$ python -q
>>> import numpy as np
>>> import numpy.linalg as la
>>> np.set_printoptions(precision=1, suppress=True, linewidth=140, sign=" ")
>>> rng = np.random.default_rng(506)
>>> labels = rng.integers(0, 3, 3)
>>> J = np.array([[7, -5, -2], [1, 5, 5], [2, 0, -2]]) * (labels[:, None] == labels)
>>> J
array([[ 7,  0, -2],
       [ 0,  5,  0],
       [ 2,  0, -2]])
>>> w, vecs = la.eig(J)
>>> np.prod(w)
np.float64(-50.0)
>>> w
array([ 6.5, -1.5,  5. ])
>>> np.sort(la.eigvals(J @ J))
array([  2.3,  25. ,  42.7])
>>> Y = np.array([[1, -1], [-1, -2], [3, -2]])
>>> np.vstack([J, Y.T]).shape
(5, 3)
>>> print(la.matrix_rank(J @ Y))
2
>>> la.matrix_rank(np.vstack([J, Y.T]))
np.int64(3)
>>> np.einsum("ij->j", J)
array([ 9,  5, -4])
>>> np.einsum("ij,ij->i", J, J)
array([ 53,  25,   8])
>>> np.einsum("ik,kj->ij", J, Y)
array([[  1,  -3],
       [ -5, -10],
       [ -4,   2]])
>>> arr = np.array([[-3, -5, 4, -4], [5, -4, -3, -5], [7, -13, -2, -14]])
>>> Y = np.array([[-3, 0], [-2, 0], [2, -3], [-3, -3]])
>>> np.einsum("ik,kj->ji", arr, Y)
array([[ 39,   2,  43],
       [  0,  24,  48]])
>>> np.abs(np.diag(la.qr(arr)[1])) > 1e-9
array([ True,  True, False])
>>> np.allclose(arr[:-1].T @ la.lstsq(arr[:-1].T, arr[-1])[0], arr[-1])
True
>>> print(np.unique(arr.round(6), axis=0).shape)
(3, 4)
>>> Uu, s, VT = la.svd(arr)
>>> vecs = VT[:(s > 1e-8).sum()]
>>> x0 = arr[2] + -1 * arr[1] + rng.integers(2) * np.eye(4)[1]
>>> x0
array([ 2., -9.,  1., -9.])
>>> print(la.matrix_rank(np.vstack([arr, x0])))
2
>>> np.allclose(vecs.T @ vecs @ x0, x0)
True
>>> np.diag(vecs.T @ vecs)
array([ 0.6,  0.5,  0.4,  0.5])
